% python3 -q
>>> import numpy as np
>>> np.set_printoptions(precision=2, suppress=True, linewidth=160)
>>> tidy = lambda a: np.round(a, 2) + 0
>>> A = np.load("out14.npy")
>>> print(A)
[[-0.45  0.6   0.2  -0.5 ]
 [ 0.36 -1.02 -0.78  0.3 ]
 [-0.24  0.14 -0.1  -0.3 ]
 [-0.33 -0.82 -1.3  -0.6 ]]
>>> other = A / np.linalg.norm(A, axis=1, keepdims=True)
>>> G = other @ other.T
>>> print(tidy(np.degrees(np.arccos(np.clip(G[1, 2], -1, 1)))))
114.78
>>> print(tidy(G[1]))
[-0.86  1.   -0.42  0.67]
>>> print((np.abs(G) > 0.9).astype(int))
[[1 0 0 0]
 [0 1 0 0]
 [0 0 1 0]
 [0 0 0 1]]
>>> print(tidy(np.linalg.norm(other, axis=1)))
[1. 1. 1. 1.]
>>> print(tidy(G))
[[ 1.   -0.86  0.83 -0.2 ]
 [-0.86  1.   -0.42  0.67]
 [ 0.83 -0.42  1.    0.39]
 [-0.2   0.67  0.39  1.  ]]
>>> Uu, sv, Vh = np.linalg.svd(A)
>>> V = Vh[:(sv > 1e-8).sum()]
>>> rng = np.random.default_rng(38)
>>> vec = A[0] + 3 * A[1] + rng.integers(2) * np.eye(4)[1]
>>> print(tidy(vec))
[ 0.63 -2.46 -2.14  0.4 ]
>>> print(np.allclose(V.T @ V @ vec, vec))
True
>>> arr = np.loadtxt("x.csv", delimiter=",")
>>> print(arr)
[[0. 1.]
 [0. 0.]]
>>> print(arr.T @ arr)
[[0. 0.]
 [0. 1.]]
>>> print(arr[:, 1] @ arr[:, 0])
0.0
>>> print(tidy(np.linalg.norm(arr, axis=0)))
[0. 1.]
>>> print(tidy(np.linalg.pinv(arr)))
[[0. 0.]
 [1. 0.]]
>>> J = np.load("layer1.npy")
>>> print(J)
[[3 3]
 [3 6]]
>>> L = np.linalg.cholesky(J)
>>> print(tidy(np.diag(L) ** 2))
[3. 3.]
>>> print(tidy(L @ L.T))
[[3. 3.]
 [3. 6.]]
>>> vec = np.array([9, -2])
>>> rhs = J @ vec
>>> print(rhs)
[21 15]
>>> print(tidy(np.linalg.solve(J, 2 * rhs)))
[18. -4.]
>>> vec = np.array([-3, -2])
>>> rhs = J @ vec
>>> b, lr = np.zeros(2), 1 / np.linalg.norm(J, 2) ** 2
>>> for i in range(4):
...     b -= lr * J.T @ (J @ b - rhs)
...     if i % 1 == 0: print(i, round(np.linalg.norm(J @ b - rhs), 2))
... 
0 1.68
1 1.65
2 1.61
3 1.58
>>> print(tidy(np.linalg.cond(J)))
6.85
>>> print(tidy(b))
[-1.83 -2.72]
>>> vals, V = np.linalg.eigh(J)
>>> print(tidy(np.abs(V[:, -1])))
[0.53 0.85]
>>> print(tidy(np.linalg.svd(J, compute_uv=False)))
[7.85 1.15]
>>> print(tidy(np.linalg.eigvalsh(J @ J)))
[ 1.31 61.69]
>>> print(tidy(V.T @ V))
[[1. 0.]
 [0. 1.]]
>>> print(np.abs(V[:, -1]).round(6).argmax())
1
>>> M = np.diag(np.array([0, 2, 1, 2, 2]))
>>> print(M)
[[0 0 0 0 0]
 [0 2 0 0 0]
 [0 0 1 0 0]
 [0 0 0 2 0]
 [0 0 0 0 2]]
>>> print(np.unique(M.round(6), axis=0).shape)
(5, 5)
>>> print(np.abs(np.diag(np.linalg.qr(M)[1])) > 1e-9)
[False  True  True  True  True]
>>> print(np.linalg.lstsq(M[:-1].T, M[-1])[2])
3
>>> try:
...     np.linalg.inv(M)
... except np.linalg.LinAlgError as e:
...     print(repr(e))
... 
LinAlgError('Singular matrix')
>>> print([round(float(x), 2) for x in np.linalg.svd(M, compute_uv=False)[:3]])
[2.0, 2.0, 2.0]
>>> F = np.loadtxt("run11.csv", delimiter=",")
>>> print(F)
[[ 1.  2.  4. -2.  4.]
 [ 2. -2.  2. -1.  2.]
 [ 4.  2.  1. -2.  4.]
 [-2. -1. -2. -2. -2.]
 [ 4.  2.  4. -2.  1.]]
>>> other = F + rng.integers(-2, 3, (5, 1)) @ rng.integers(-2, 3, (1, 5))
>>> print(other)
[[ 1.  2.  4. -2.  4.]
 [ 2. -3.  4. -3.  4.]
 [ 4.  1.  3. -4.  6.]
 [-2. -2.  0. -4.  0.]
 [ 4.  3.  2.  0. -1.]]
>>> print(np.abs(other - F).sum(axis=1))
[0. 7. 7. 7. 7.]
>>> print(other - F)
[[ 0.  0.  0.  0.  0.]
 [ 0. -1.  2. -2.  2.]
 [ 0. -1.  2. -2.  2.]
 [ 0. -1.  2. -2.  2.]
 [ 0.  1. -2.  2. -2.]]
>>> print(np.all(np.linalg.eigvalsh(F) > 0))
False
>>> print(F @ F)
[[ 41.  16.  32. -16.  32.]
 [ 16.  17.  16.  -8.  16.]
 [ 32.  16.  41. -16.  32.]
 [-16.  -8. -16.  17. -16.]
 [ 32.  16.  32. -16.  41.]]
>>> print(np.allclose(F @ F.T, F.T @ F))
True
>>> print((F + F.T) / 2)
[[ 1.  2.  4. -2.  4.]
 [ 2. -2.  2. -1.  2.]
 [ 4.  2.  1. -2.  4.]
 [-2. -1. -2. -2. -2.]
 [ 4.  2.  4. -2.  1.]]
>>> print(tidy(np.sort(np.abs(np.linalg.eigvals(F)))))
[ 3.  3.  3.  3. 11.]
>>> X = np.array([[-1, -2, -1, 4, 1],
...     [-4, -4, -2, 2, -5],
...     [-1, -2, -5, 1, 4],
...     [-4, 5, -3, -2, -1],
...     [-5, -2, 1, -3, 2]])
>>> print(X)
[[-1 -2 -1  4  1]
 [-4 -4 -2  2 -5]
 [-1 -2 -5  1  4]
 [-4  5 -3 -2 -1]
 [-5 -2  1 -3  2]]
>>> q, V = np.linalg.qr(X[:, :2])[0], np.linalg.qr(X[:, 2:])[0]
>>> sv = np.linalg.svd(q.T @ V, compute_uv=False)
>>> print(tidy(sv))
[0.8  0.36]
>>> print(tidy(np.linalg.norm(q @ q.T - V @ V.T, 2)))
1.0
>>> print((sv > 0.9).sum())
0
